>>> import numpy as np
>>> import numpy.linalg as la
>>> np.set_printoptions(precision=2, suppress=True, linewidth=120)
>>> rd = lambda a: np.round(a, 2) + 0
>>> J = np.load("x.npy")
>>> J
array([[ 0.42, -2.88, -1.23, -2.09],
       [ 0.07,  3.07,  1.31,  1.61],
       [ 0.2 , -2.74, -1.68, -2.2 ],
       [ 0.2 ,  0.27,  0.33,  0.09],
       [ 0.05, -3.29, -0.71, -1.54]])
>>> t3 = np.stack([J, 2 * J, J[::-1]])
>>> la.matrix_rank(t3)
array([4, 4, 4])
>>> (t3 @ J.T).shape
(3, 5, 5)
>>> la.matrix_rank(t3.reshape(3, -1))
np.int64(2)
>>> rd(np.einsum("bij,cij->bc", t3, t3))
array([[ 57.23, 114.46,  45.23],
       [114.46, 228.93,  90.45],
       [ 45.23,  90.45,  57.23]])
>>> print(rd(la.norm(t3, axis=(1, 2))))
[ 7.57 15.13  7.57]
>>> rng = np.random.default_rng(67484)
>>> B = J + rng.integers(-2, 3, (5, 1)) @ rng.integers(-2, 3, (1, 4))
>>> rd(B)
array([[ 2.42, -4.88,  0.77, -0.09],
       [ 1.07,  2.07,  2.31,  2.61],
       [ 1.2 , -3.74, -0.68, -1.2 ],
       [-1.8 ,  2.27, -1.67, -1.91],
       [ 2.05, -5.29,  1.29,  0.46]])
>>> rd(la.svd(B - J, compute_uv=False))
array([7.48, 0.  , 0.  , 0.  ])
>>> np.abs(B - J).sum(axis=1)
array([8., 4., 4., 8., 8.])
>>> rd(B - J)
array([[ 2., -2.,  2.,  2.],
       [ 1., -1.,  1.,  1.],
       [ 1., -1.,  1.,  1.],
       [-2.,  2., -2., -2.],
       [ 2., -2.,  2.,  2.]])
>>> vec = np.array([-2, 2, 2, -2])
>>> rhs = B @ vec
>>> rd(la.lstsq(B, rhs)[0])
array([-2.,  2.,  2., -2.])
>>> rd(rhs)
array([-12.88,   1.4 ,  -8.84,   8.62, -13.02])
>>> rhs = rhs + 0.3 * rng.normal(size=5)
>>> rd(rhs)
array([-12.57,   0.77,  -8.79,   9.12, -13.53])
>>> c, *_ = la.lstsq(B, rhs)
>>> rd(la.norm(rhs - B @ c))
np.float64(0.44)
>>> print(c.round())
[-2.  2.  2. -2.]
>>> rd(c)
array([-1.68,  2.14,  1.91, -2.35])
>>> m1 = np.loadtxt("arr.csv", delimiter=",")
>>> print(m1)
[[ 0.  0.  0.  0.  0.  0.  0.]
 [ 0.  0.  0.  0.  0. -3.  0.]
 [-1.  0. -2. -5.  2.  0.  0.]
 [-3.  0.  5.  0.  0.  0. -1.]
 [ 0.  0.  4.  0.  0. -2.  0.]
 [ 0.  5.  0. -3.  0.  0.  0.]
 [ 0.  0.  0. -2.  0.  0.  0.]
 [ 0.  0.  0.  1. -2.  0.  0.]]
>>> Q, r_ = la.qr(m1)
>>> np.allclose(r_.T @ r_, m1.T @ m1)
True
>>> rd(Q.T @ Q)
array([[1., 0., 0., 0., 0., 0., 0.],
       [0., 1., 0., 0., 0., 0., 0.],
       [0., 0., 1., 0., 0., 0., 0.],
       [0., 0., 0., 1., 0., 0., 0.],
       [0., 0., 0., 0., 1., 0., 0.],
       [0., 0., 0., 0., 0., 1., 0.],
       [0., 0., 0., 0., 0., 0., 1.]])
>>> np.trace(Q @ Q.T)
np.float64(7.0)
>>> rd(np.abs(np.diag(r_)))
array([3.16, 5.  , 5.3 , 4.22, 1.79, 3.08, 0.12])
